In [1]: import numpy as np

In [2]: import numpy.linalg as la

In [3]: np.set_printoptions(precision=3, suppress=True, linewidth=120)

In [4]: W0 = np.diag(3 * np.array([3, 1, 1])) + np.array([[0, 0, 0], [2, 3, 2], [3, 0, 1]])

In [5]: W0
Out[5]: 
array([[9, 0, 0],
       [2, 6, 2],
       [3, 0, 4]])

In [6]: O, vecs = la.qr(W0[:, :2])[0], la.qr(W0[:, 2:])[0]

In [7]: sv = la.svd(O.T @ vecs, compute_uv=False)

In [8]: sv
Out[8]: array([0.529])

In [9]: np.degrees(np.arccos(sv.clip(0, 1)))
Out[9]: array([58.052])

In [10]: arr = np.array([[1, -2, 4, -8], [1, -1, 1, -1], [1, 0, 0, 0]])

In [11]: theta = np.radians(180)

In [12]: r_ = np.eye(4)

In [13]: r_[2, 2] = r_[0, 0] = np.cos(theta)

In [14]: r_[2, 0], r_[0, 2] = -np.sin(theta), np.sin(theta)

In [15]: r_.round(3) + 0
Out[15]: 
array([[-1.,  0.,  0.,  0.],
       [ 0.,  1.,  0.,  0.],
       [ 0.,  0., -1.,  0.],
       [ 0.,  0.,  0.,  1.]])

In [16]: A2 = arr @ r_.T

In [17]: round(float(la.det(r_)), 3), np.trace(r_)
Out[17]: (1.0, np.float64(0.0))

In [18]: np.allclose(la.norm(arr, axis=1), la.norm(A2, axis=1))
Out[18]: True

In [19]: np.allclose(arr @ arr.T, A2 @ A2.T)
Out[19]: True

In [20]: np.abs(A2 - arr).max(axis=0)
Out[20]: array([2., 0., 8., 0.])

In [21]: left, sv, VT = la.svd(arr, full_matrices=False)

In [22]: np.round(VT @ VT.T, 3) + 0
Out[22]: 
array([[1., 0., 0.],
       [0., 1., 0.],
       [0., 0., 1.]])

In [23]: sv
Out[23]: array([9.365, 1.404, 0.569])

In [24]: (sv > 1e-8).sum()
Out[24]: np.int64(3)

In [25]: left.shape, sv.shape, VT.shape
Out[25]: ((3, 3), (3,), (3, 4))

In [26]: np.abs(VT[0])
Out[26]: array([0.125, 0.229, 0.439, 0.86 ])

In [27]: np.allclose(left * sv @ VT, arr)
Out[27]: True

In [28]: np.cumsum(sv ** 2) / np.sum(sv ** 2)
Out[28]: array([0.974, 0.996, 1.   ])

In [29]: X = np.load("arr.npy")

In [30]: X
Out[30]: 
array([[1, 0, 0],
       [0, 1, 0],
       [0, 0, 2]])

In [31]: X[:, 0] @ X[:, 2]
Out[31]: np.int64(0)

In [32]: la.matrix_rank(X - X[0, 0] * np.eye(3))
Out[32]: np.int64(1)

In [33]: la.matrix_power(X - np.diag(np.diag(X)), 3)
Out[33]: 
array([[0, 0, 0],
       [0, 0, 0],
       [0, 0, 0]])

In [34]: X @ X
Out[34]: 
array([[1, 0, 0],
       [0, 1, 0],
       [0, 0, 4]])

In [35]: np.sort(la.eigvals(X))
Out[35]: array([1., 1., 2.])

In [36]: K = np.load("a.npy")

In [37]: K
Out[37]: 
array([[-1.,  0.,  0.],
       [ 0., -1., -2.],
       [ 0., -2., -1.]])

In [38]: # 2 groups of indices that never mix

In [39]: f, v = K[1], K[0]

In [40]: f @ f
Out[40]: np.float64(5.0)

In [41]: pr = (f @ v) / (f @ f) * f

In [42]: la.matrix_rank(np.outer(f, v))
Out[42]: np.int64(1)

In [43]: round(float(la.norm(f + v) ** 2 + la.norm(f - v) ** 2), 3)
Out[43]: 12.0

In [44]: (v - pr) @ f
Out[44]: np.float64(0.0)

In [45]: O = K.astype(float).copy()

In [46]: for j in range(3):
    ...:     O[:, j] -= O[:, :j] @ (O[:, :j].T @ O[:, j])
    ...:     O[:, j] /= la.norm(O[:, j])
    ...: 

In [47]: O
Out[47]: 
array([[-1.   ,  0.   ,  0.   ],
       [ 0.   , -0.447, -0.894],
       [ 0.   , -0.894,  0.447]])

In [48]: np.round(O.T @ O, 3) + 0
Out[48]: 
array([[1., 0., 0.],
       [0., 1., 0.],
       [0., 0., 1.]])

In [49]: rng = np.random.default_rng(764642)

In [50]: idx = rng.permutation(3)

In [51]: A2 = K[:, idx] * rng.choice([-1, 1], 3)

In [52]: A2
Out[52]: 
array([[-0., -1., -0.],
       [ 1.,  0.,  2.],
       [ 2.,  0.,  1.]])

In [53]: left, _, VT = la.svd(K.T @ A2)

In [54]: np.round(left @ VT, 3) + 0
Out[54]: 
array([[ 0.,  1.,  0.],
       [-1.,  0.,  0.],
       [ 0.,  0., -1.]])

In [55]: idx
Out[55]: array([1, 0, 2])

In [56]: ev, vecs = la.eigh(K)

In [57]: x = np.array([2, 3, 1])

In [58]: x @ K @ x
Out[58]: np.float64(-26.0)

In [59]: round(x @ K @ x / (x @ x), 3), ev[0], ev[-1]
Out[59]: (np.float64(-1.857), np.float64(-3.0), np.float64(1.0))

In [60]: (np.sign(vecs[:, -1].round(6)) == np.sign(vecs[0, -1].round(6))).astype(int)
Out[60]: array([1, 0, 0])

In [61]: np.abs(K).sum(axis=1).max(), np.abs(ev).max()
Out[61]: (np.float64(3.0), np.float64(3.0))

In [62]: vecs * np.maximum(ev, 0) @ vecs.T
Out[62]: 
array([[ 0. ,  0. ,  0. ],
       [ 0. ,  0.5, -0.5],
       [ 0. , -0.5,  0.5]])

In [63]: np.einsum("ij,ji->", K, K)
Out[63]: np.float64(11.0)

In [64]: E = 3 * np.eye(3) + np.ones((3, 3))

In [65]: E
Out[65]: 
array([[4., 1., 1.],
       [1., 4., 1.],
       [1., 1., 4.]])

In [66]: x = np.array([1, 3, 0])

In [67]: h1 = np.maximum(E @ x, 0)

In [68]: np.maximum(E @ x, 0) - np.maximum(-E @ x, 0)
Out[68]: array([ 7., 13.,  4.])

In [69]: h1
Out[69]: array([ 7., 13.,  4.])

In [70]: np.tanh(E @ x)
Out[70]: array([1.   , 1.   , 0.999])

In [71]: np.flatnonzero(h1 > 1e-9)
Out[71]: array([0, 1, 2])

In [72]: np.maximum(E @ (3 * x), 0)
Out[72]: array([21., 39., 12.])

In [73]: ev, vecs = la.eig(E)

In [74]: np.round(E @ vecs[:, 0] - ev[0] * vecs[:, 0], 3) + 0
Out[74]: array([0., 0., 0.])

In [75]: np.sort(la.eigvals(la.inv(E)))
Out[75]: array([0.167, 0.333, 0.333])

In [76]: np.sort(la.eigvals(E.T))
Out[76]: array([3., 3., 6.])

In [77]: np.round(np.prod(ev), 3)
Out[77]: np.float64(54.0)

In [78]: x = np.ones(3)

In [79]: for _ in range(4):
    ...:     x = E @ x
    ...:     x /= la.norm(x)
    ...:     print(round(x @ E @ x, 3))
    ...: 
6.0
6.0
6.0
6.0

In [80]: x
Out[80]: array([0.577, 0.577, 0.577])

In [81]: np.fft.fft(E[0])
Out[81]: array([6.+0.j, 3.+0.j, 3.+0.j])

In [82]: (E @ E)[0]
Out[82]: array([18.,  9.,  9.])

In [83]: A = np.load("x.npy")

In [84]: A
Out[84]: 
array([[-1.528, -0.905,  5.042],
       [-4.009, -0.767,  3.498],
       [ 4.451,  4.999,  3.721],
       [-2.18 , -1.027,  2.916],
       [-1.856, -1.907,  4.416],
       [-0.673, -0.576,  5.345],
       [-4.082,  1.112,  2.608],
       [ 3.15 ,  5.525,  1.536],
       [-3.53 ,  0.741,  4.309],
       [-3.605, -0.381,  2.699],
       [ 5.37 ,  6.783,  2.306],
       [-4.25 , -0.283,  4.497],
       [-3.021, -0.832,  4.763],
       [ 6.425,  8.942,  3.011],
       [-2.193, -0.057,  3.473],
       [-4.915, -0.184,  4.153],
       [ 5.849,  5.851,  2.072],
       [-2.19 , -0.205,  3.498],
       [ 5.43 ,  6.307,  2.664],
       [-2.952,  0.126,  1.712],
       [ 4.051,  6.532,  2.535],
       [-1.37 , -1.752,  2.677],
       [ 6.139,  6.625,  3.787]])

In [85]: cen = A - A.mean(axis=0)

In [86]: vecs = la.svd(cen)[2][:2]

In [87]: A2 = cen - cen @ vecs.T @ vecs

In [88]: np.round(np.cov(cen @ vecs.T, rowvar=False), 3) + 0
Out[88]: 
array([[27.507,  0.   ],
       [ 0.   ,  1.328]])

In [89]: np.diag(vecs.T @ vecs)
Out[89]: array([0.907, 0.78 , 0.312])

In [90]: la.norm(A2, axis=1).round(6).argmax()
Out[90]: np.int64(21)

In [91]: (cen @ vecs.T).std(axis=0)
Out[91]: array([5.129, 1.127])

In [92]: P = A @ la.solve(A.T @ A, A.T)

In [93]: np.round(np.trace(P), 3)
Out[93]: np.float64(3.0)

In [94]: np.round(la.eigvalsh(P), 3) + 0
Out[94]: array([0., 0., 0., 0., 0., 0., 0., 0., 0., 0., 0., 0., 0., 0., 0., 0., 0., 0., 0., 0., 1., 1., 1.])

In [95]: np.allclose(P @ P, P)
Out[95]: True

In [96]: A2 = arr / np.sqrt((arr ** 2).mean(axis=1, keepdims=True))

In [97]: arr - arr.mean(axis=1, keepdims=True)
Out[97]: 
array([[ 2.25, -0.75,  5.25, -6.75],
       [ 1.  , -1.  ,  1.  , -1.  ],
       [ 0.75, -0.25, -0.25, -0.25]])

In [98]: la.norm(A2, axis=1)
Out[98]: array([2., 2., 2.])

In [99]: A2[0]
Out[99]: array([ 0.217, -0.434,  0.868, -1.735])

In [100]: left, sv, VT = la.svd(A, full_matrices=False)

In [101]: np.cumsum(sv ** 2) / np.sum(sv ** 2)
Out[101]: array([0.647, 0.971, 1.   ])

In [102]: np.round(left.T @ left, 3) + 0
Out[102]: 
array([[1., 0., 0.],
       [0., 1., 0.],
       [0., 0., 1.]])

In [103]: np.round(left.T @ A @ VT.T, 3) + 0
Out[103]: 
array([[25.398,  0.   ,  0.   ],
       [ 0.   , 17.973,  0.   ],
       [ 0.   ,  0.   ,  5.368]])

In [104]: np.allclose(left * sv @ VT, A)
Out[104]: True

In [105]: np.abs(VT[0])
Out[105]: array([0.682, 0.716, 0.147])

In [106]: sv / sv[0]
Out[106]: array([1.   , 0.708, 0.211])

In [107]: sv
Out[107]: array([25.398, 17.973,  5.368])

In [108]: np.round(VT @ VT.T, 3) + 0
Out[108]: 
array([[1., 0., 0.],
       [0., 1., 0.],
       [0., 0., 1.]])

In [109]: left.shape, sv.shape, VT.shape
Out[109]: ((23, 3), (3,), (3, 3))

In [110]: F = np.load("case18.npy")

In [111]: F
Out[111]: 
array([[-11.855, -15.751,  -0.021],
       [-11.367, -14.918,  -0.09 ],
       [-10.803, -13.961,  -0.17 ],
       [ -6.984,  -7.699,  -0.678],
       [ -5.849,  -5.946,  -0.808],
       [ -5.62 ,  -5.602,  -0.832],
       [ -4.496,  -3.967,  -0.934],
       [ -2.896,  -1.876,  -1.   ],
       [ -0.036,   0.   ,  -0.036],
       [ -0.023,   0.   ,  -0.023],
       [  1.613,   0.579,   1.761],
       [  2.185,   1.097,   2.307],
       [  2.48 ,   1.405,   2.568],
       [  2.662,   1.606,   2.723],
       [  2.998,   1.997,   2.998],
       [  4.408,   3.844,   4.032],
       [  4.441,   3.89 ,   4.055],
       [  4.717,   4.279,   4.237],
       [  6.214,   6.502,   5.157],
       [  8.1  ,   9.481,   6.182],
       [ 11.905,  15.838,   7.959]])

In [112]: T = np.stack([arr, 2 * arr, arr[::-1]])

In [113]: (T @ arr.T).shape
Out[113]: (3, 3, 3)

In [114]: la.matrix_rank(T)
Out[114]: array([3, 3, 3])

In [115]: la.norm(T, axis=(1, 2))
Out[115]: array([ 9.487, 18.974,  9.487])

In [116]: np.einsum("bij,cij->bc", T, T)
Out[116]: 
array([[ 90, 180,   6],
       [180, 360,  12],
       [  6,  12,  90]])

In [117]: T.shape
Out[117]: (3, 3, 4)

In [118]: T.sum(axis=0)
Out[118]: 
array([[  4,  -6,  12, -24],
       [  4,  -4,   4,  -4],
       [  4,  -2,   4,  -8]])

In [119]: A2 = np.c_[F[:, :1] @ np.array([[-3]]), np.array([1, -1, 0, 1, -1, -1, 0, -2, -3, 2, -1, 3, 3, 0, -1, -1, 0, -1, 2, 1, 3])]

In [120]: A2
Out[120]: 
array([[ 35.565,   1.   ],
       [ 34.101,  -1.   ],
       [ 32.409,   0.   ],
       [ 20.952,   1.   ],
       [ 17.547,  -1.   ],
       [ 16.86 ,  -1.   ],
       [ 13.488,   0.   ],
       [  8.688,  -2.   ],
       [  0.108,  -3.   ],
       [  0.069,   2.   ],
       [ -4.839,  -1.   ],
       [ -6.555,   3.   ],
       [ -7.44 ,   3.   ],
       [ -7.986,   0.   ],
       [ -8.994,  -1.   ],
       [-13.224,  -1.   ],
       [-13.323,   0.   ],
       [-14.151,  -1.   ],
       [-18.642,   2.   ],
       [-24.3  ,   1.   ],
       [-35.715,   3.   ]])

In [121]: la.matrix_rank(np.c_[F, A2])
Out[121]: np.int64(4)

In [122]: la.matrix_rank(A2)
Out[122]: np.int64(2)
